% python3 -q
>>> import numpy as np
>>> import numpy.linalg as la
>>> np.set_printoptions(precision=2, suppress=True, linewidth=200, sign=" ")
>>> def rnd(a):
...     return np.round(a, 2) + 0
... 
>>> F = np.load("w.npy")
>>> print(F)
[[ -4  -9  -2   6]
 [ -9   6   6   5]
 [ -2   6  -4   4]
 [  6   5   4 -10]]
>>> q, V = la.qr(F[:, :1])[0], la.qr(F[:, 1:])[0]
>>> sigma = la.svd(q.T @ V, compute_uv=False)
>>> print(rnd(sigma))
[ 1.]
>>> E = np.array([[-2, -3, 2, 8, -9, 8],
...     [0, 1, -3, 7, 4, 7],
...     [0, 0, -2, -7, -5, -4],
...     [0, 0, 0, -8, -4, 0],
...     [0, 0, 0, 0, -5, 1],
...     [0, 0, 0, 0, 0, 0]])
>>> print(E.reshape(-1, 2))
[[-2 -3]
 [ 2  8]
 [-9  8]
 [ 0  1]
 [-3  7]
 [ 4  7]
 [ 0  0]
 [-2 -7]
 [-5 -4]
 [ 0  0]
 [ 0 -8]
 [-4  0]
 [ 0  0]
 [ 0  0]
 [-5  1]
 [ 0  0]
 [ 0  0]
 [ 0  0]]
>>> blk = E.reshape(6, 2, -1)
>>> print(np.einsum("ihd,ihd->ih", blk, blk))
[[  17  209]
 [  10  114]
 [   4   90]
 [   0   80]
 [   0   26]
 [   0    0]]
>>> print(blk.shape)
(6, 2, 3)
>>> print(np.einsum("ihd,jhd->hij", blk, blk).shape)
(2, 6, 6)
>>> rng = np.random.default_rng(558)
>>> B = E + rng.integers(-2, 3, (6, 5)) @ rng.integers(-2, 3, (5, 6))
>>> print(B)
[[ -1  -5  -2   8 -16   8]
 [  7  -3  -3   9  -3   1]
 [  7   3  -8  -5  -5  -4]
 [ -3  -5   6  -9  -6  -3]
 [  0   7  -4   0 -12   3]
 [  3  10  -2  -2  -3   0]]
>>> print(np.abs(B - E).sum(axis=1))
[ 14  26  18  20  20  20]
>>> print(la.matrix_rank(B - E, tol=1e-8))
5
>>> U, sigma, vt = la.svd(E)
>>> print(np.argmax(sigma[:-1] / (sigma[1:] + 1e-6)) + 1)
5
>>> B = U[:, :5] @ np.diag(sigma[:5]) @ vt[:5]
>>> print(rnd(la.norm(E - B) / la.norm(E)))
0.0
>>> print(la.matrix_rank(E, rtol=0.05))
5
>>> print(la.matrix_rank(B))
5
>>> A = np.load("case1.npy")
>>> print(A)
[[ 2 -3 -1 -1 -2 -1]
 [ 0  3  0  3  2 -3]
 [ 0  0 -1 -1  3  3]
 [ 0  0  0  2  1  1]
 [ 0  0  0  0 -2 -2]
 [ 0  0  0  0  0 -3]]
>>> B = A[0, 0] * A[1:] - np.outer(A[1:, 0], A[0])
>>> print(B)
[[ 0  6  0  6  4 -6]
 [ 0  0 -2 -2  6  6]
 [ 0  0  0  4  2  2]
 [ 0  0  0  0 -4 -4]
 [ 0  0  0  0  0 -6]]
>>> print(A[:, 0] / A[0, 0])
[ 1.  0.  0.  0.  0.  0.]
>>> u = np.array([9, 2, 0, -7, -5, 4])
>>> g = np.array([-1, -9, 4, -5])
>>> data = u[:, None] + g[None, :]
>>> print(data)
[[  8   0  13   4]
 [  1  -7   6  -3]
 [ -1  -9   4  -5]
 [ -8 -16  -3 -12]
 [ -6 -14  -1 -10]
 [  3  -5   8  -1]]
>>> print(la.lstsq(data[:-1].T, data[-1])[2])
2
>>> print(rnd(data @ la.pinv(data) @ data))
[[  8.   0.  13.   4.]
 [  1.  -7.   6.  -3.]
 [ -1.  -9.   4.  -5.]
 [ -8. -16.  -3. -12.]
 [ -6. -14.  -1. -10.]
 [  3.  -5.   8.  -1.]]
>>> print(np.unique(data.round(6), axis=0).shape)
(6, 4)
>>> print([round(float(x), 2) for x in la.svd(data, compute_uv=False)[:3]])
[31.25, 19.89, 0.0]
>>> print(np.argsort(-la.norm(data, axis=0).round(6), kind="stable")[:3])
[ 1  2  3]
>>> print(rnd(la.norm(data, 2) / la.norm(data)))
0.84
>>> print(la.matrix_rank(data, rtol=0.1))
2
>>> U, sigma, vt = la.svd(data)
>>> V = vt[:(sigma > 1e-8).sum()]
>>> vec = data[1] + 5 * data[0] + rng.integers(2) * np.eye(4)[2]
>>> print(vec)
[41. -7. 71. 17.]
>>> print(np.allclose(V.T @ V @ vec, vec))
True
>>> arr = np.load("m.npy")
>>> print(arr)
[[  3  -5   2]
 [  8  -4   0]
 [ 14  -4   9]
 [ 18  -9  15]
 [ 19 -16  24]
 [ 23 -14  31]
 [ 18  -6  39]
 [ 20  -9  44]
 [ 29   0  35]
 [ 22   1  41]
 [ 13  -8  39]
 [ 18  -9  31]]
>>> Ac = arr - arr.mean(axis=0)
>>> V = la.svd(Ac)[2][:1]
>>> B = Ac - Ac @ V.T @ V
>>> print(la.norm(B, axis=1).round(6).argmax())
8
>>> print(rnd(la.norm(B) / la.norm(Ac)))
0.38
>>> print(rnd(np.cov(Ac @ V.T, rowvar=False)))
270.16
>>> print(rnd(np.diag(V.T @ V)))
[ 0.11  0.    0.89]
>>> D = la.norm(arr[:, None] - arr[None], axis=-1)
>>> print(D[2].round(6).argsort(kind="stable")[:4])
[ 2  3  1  0]
>>> print((D + 1e9 * np.eye(12)).round(6).argmin(axis=1))
[  1   0   3   2   5  11  10   6   9   6   6   5]
>>> print(D.shape)
(12, 12)
>>> print(rnd(la.norm(arr, axis=1)))
[  6.16   8.94  17.12  25.1   34.54  41.06  43.37  49.16  45.45  46.54  41.88  36.96]
>>> J = np.load("block1.npy")
>>> print(rnd(J))
[[-0.46 -0.81]
 [ 0.41  0.14]
 [ 0.1  -0.02]
 [-0.05 -0.05]
 [ 0.77 -0.56]]
>>> vec = np.array([-2, 2])
>>> h1 = np.maximum(J @ vec, 0)
>>> print(rnd(J * (h1 > 1e-9)[:, None]))
[[ 0.    0.  ]
 [ 0.    0.  ]
 [ 0.    0.  ]
 [-0.05 -0.05]
 [ 0.    0.  ]]
>>> print(rnd(np.tanh(J @ vec)))
[-0.6  -0.5  -0.25  0.01 -0.99]
>>> print(rnd(np.maximum(J @ vec, 0) - np.maximum(-J @ vec, 0)))
[-0.7  -0.55 -0.25  0.01 -2.67]
>>> print(rnd(J @ J.T))
[[ 0.88 -0.31 -0.03  0.06  0.1 ]
 [-0.31  0.19  0.04 -0.03  0.24]
 [-0.03  0.04  0.01  0.    0.09]
 [ 0.06 -0.03  0.    0.   -0.01]
 [ 0.1   0.24  0.09 -0.01  0.92]]
>>> print(rnd(la.norm(J, axis=0)))
[ 1.  1.]
>>> print(rnd(la.pinv(J)))
[[-0.46  0.41  0.1  -0.05  0.77]
 [-0.81  0.14 -0.02 -0.05 -0.56]]
>>> print(rnd(J.T @ J))
[[ 1.  0.]
 [ 0.  1.]]
>>> vec = np.array([5, 2])
>>> print(rnd(J * vec))
[[-2.32 -1.63]
 [ 2.07  0.28]
 [ 0.52 -0.04]
 [-0.26 -0.09]
 [ 3.87 -1.13]]
>>> print((J @ vec).argmax())
4
>>> print(rnd(J @ np.ones(2)))
[-1.28  0.55  0.08 -0.1   0.21]
>>> print(rnd((J * vec).sum(axis=1)))
[-3.95  2.35  0.47 -0.35  2.75]
>>> print(np.sign((J @ vec).round(6)))
[-1.  1.  1. -1.  1.]
>>> print(la.norm(J @ vec) <= la.norm(J, 2) * la.norm(vec) + 1e-9)
True
>>> feats = np.loadtxt("out13.csv", delimiter=",")
>>> print(feats)
[[ 2. -3.  6.]
 [-3. -1.  2.]
 [ 3. -3.  6.]
 [-1.  3. -6.]
 [ 1.  1. -2.]
 [ 0.  1. -2.]]
>>> U, sigma, vt = la.svd(feats)
>>> print(rnd(sigma))
[ 12.54   4.08   0.  ]
>>> print(np.argmax(sigma[:-1] / (sigma[1:] + 1e-6)) + 1)
2
>>> B = U[:, :2] @ np.diag(sigma[:2]) @ vt[:2]
>>> print(rnd(np.abs(feats - B).max()))
0.0
>>> print(rnd(la.norm(feats - B) / la.norm(feats)))
0.0
>>> W1 = np.array([[2, 0, 5, 1, 3], [5, 5, 4, 4, 2], [1, 1, 4, 2, 3]])
>>> beta = np.array([-1, -4, 1, -2, 1])
>>> act = np.maximum(feats @ W1 + beta, 0)
>>> print(rnd((act > 0).mean(axis=0)))
[ 0.5   0.17  0.5   0.17  0.33]
>>> C = np.array([[1, 0, 2], [0, 2, 0], [0, 0, 2], [0, 0, 1], [1, 3, 1]])
>>> print((act @ C).round(6).argmax(axis=1))
[ 2  0  2  2  2  2]
>>> print(act @ C)
[[ 19.  57.  65.]
 [  0.   0.   0.]
 [ 22.  66.  79.]
 [  6.  10.  12.]
 [  4.   0.  12.]
 [  2.   0.   4.]]
>>> u = np.array([1, 3, 5, 4, 0])
>>> M = u[np.abs(np.subtract.outer(np.arange(5), np.arange(5)))]
>>> print(M)
[[ 1  3  5  4  0]
 [ 3  1  3  5  4]
 [ 5  3  1  3  5]
 [ 4  5  3  1  3]
 [ 0  4  5  3  1]]
>>> vec = np.array([-2, 2, -1, -1, -2])
>>> y = M @ vec
>>> beta, lr = np.zeros(5), 1 / la.norm(M, 2) ** 2
>>> for i in range(3):
...     beta -= lr * M.T @ (M @ beta - y)
...     if i % 1 == 0: print(i, round(la.norm(M @ beta - y), 2))
... 
0 12.37
1 10.68
2 9.31
>>> print(rnd(la.cond(M)))
25.36
>>> hat = np.triu(np.array([[-2, 0, 2, -1, 1],
...     [-2, -2, -2, 1, 0],
...     [0, -1, 0, 2, -2],
...     [2, -2, 1, -2, -1],
...     [-1, 0, -1, 1, -1]]), 1) + np.eye(5)
>>> B = hat @ M @ la.inv(hat)
>>> print(rnd(np.poly(B)))
[   1.   -5. -133. -331.  343.  295.]
>>> print(la.matrix_rank(B))
5
>>> print(rnd(la.det(B)))
-295.0
>>> print(B)
[[  7.   8.  11. -11.  12.]
 [ -3.   0.  10. -23.  -3.]
 [ 13.   5. -19.  45.   3.]
 [  4.   1.  -8.  17.  -1.]
 [  0.   4.  13. -27.   0.]]
>>> vec = np.array([1, -2, -2, 2, -2])
>>> y = M @ vec
>>> print(y)
[ -7  -3  -7 -16 -14]
>>> print(rnd(la.solve(M, 5 * y)))
[  5. -10. -10.  10. -10.]
>>> print(rnd(la.solve(M, y + M[:, 2])))
[ 1. -2. -1.  2. -2.]
>>> print(rnd(la.solve(M, y)))
[ 1. -2. -2.  2. -2.]
>>> q, V = la.qr(M[:, :2])[0], la.qr(M[:, 2:])[0]
>>> sigma = la.svd(q.T @ V, compute_uv=False)
>>> print(rnd(la.norm(q @ q.T - V @ V.T, 2)))
1.0
>>> print((sigma > 0.9).sum())
2
